>>> import numpy as np
>>> from numpy import linalg as LA
>>> np.set_printoptions(precision=2, suppress=True, linewidth=120)
>>> tidy = lambda a: np.round(a, 2) + 0
>>> rng = np.random.default_rng(6146)
>>> t = np.sort(rng.uniform(-2, 2, 29))
>>> arr = np.c_[t, t ** 2, t ** 3] @ np.array([[-3, -4, -3, 2, 4], [0, 4, 1, 5, 5], [-1, 1, -3, 0, 0]])
>>> tidy(arr)
array([[ 13.75,  15.87,  33.28,  15.7 ,  11.73],
       [ 10.88,  14.08,  25.15,  12.16,   8.61],
       [ 10.7 ,  13.95,  24.64,  11.93,   8.41],
       [ 10.51,  13.82,  24.11,  11.68,   8.2 ],
       [  8.13,  11.86,  17.56,   8.59,   5.54],
       [  7.53,  11.29,  15.96,   7.79,   4.86],
       [  5.12,   8.56,   9.7 ,   4.51,   2.17],
       [  4.23,   7.34,   7.55,   3.31,   1.23],
       [  4.13,   7.19,   7.3 ,   3.17,   1.13],
       [  3.49,   6.21,   5.84,   2.33,   0.51],
       [  2.33,   4.2 ,   3.39,   0.92,  -0.43],
       [  1.54,   2.72,   1.99,   0.19,  -0.77],
       [  1.19,   2.04,   1.45,  -0.04,  -0.8 ],
       [  1.03,   1.72,   1.21,  -0.12,  -0.78],
       [  0.75,   1.2 ,   0.83,  -0.19,  -0.68],
       [  0.66,   1.05,   0.73,  -0.2 ,  -0.63],
       [  0.52,   0.79,   0.56,  -0.2 ,  -0.54],
       [  0.42,   0.63,   0.44,  -0.18,  -0.46],
       [  0.19,   0.27,   0.19,  -0.11,  -0.23],
       [ -0.67,  -0.68,  -0.65,   0.69,   1.13],
       [ -1.04,  -0.85,  -1.  ,   1.22,   1.89],
       [ -1.06,  -0.86,  -1.02,   1.25,   1.93],
       [ -1.95,  -0.77,  -2.01,   2.88,   4.05],
       [ -2.55,  -0.42,  -2.78,   4.07,   5.51],
       [ -3.93,   0.92,  -4.89,   6.87,   8.84],
       [ -5.84,   3.4 ,  -8.31,  10.58,  13.11],
       [ -5.96,   3.56,  -8.53,  10.79,  13.35],
       [ -7.34,   5.58, -11.28,  13.32,  16.2 ],
       [ -9.22,   8.44, -15.23,  16.55,  19.81]])
>>> tidy(arr.mean(axis=0))
array([1.64, 4.94, 4.35, 5.15, 4.58])
>>> tidy(arr.sum(axis=0))
array([ 47.52, 143.12, 126.16, 149.46, 132.93])
>>> tidy(LA.norm(arr))
np.float64(99.6)
>>> LA.matrix_rank(arr)
np.int64(3)
>>> arr.shape
(29, 5)
>>> W2 = arr[[3, 15]].astype(float)
>>> for _ in range(5):
...     z = LA.norm(arr[:, None] - W2, axis=-1).argmin(axis=1)
...     W2 = np.array([arr[z == j].mean(axis=0) for j in range(2)])
... 
>>> z
array([0, 0, 0, 0, 0, 0, 1, 1, 1, 1, 1, 1, 1, 1, 1, 1, 1, 1, 1, 1, 1, 1, 1, 1, 1, 1, 1, 1, 1])
>>> np.bincount(z)
array([ 6, 23])
>>> tidy(W2)
array([[10.25, 13.48, 23.45, 11.31,  7.89],
       [-0.61,  2.71, -0.63,  3.55,  3.72]])
>>> tidy(W2[1] - W2[0])
array([-10.86, -10.77, -24.08,  -7.76,  -4.17])
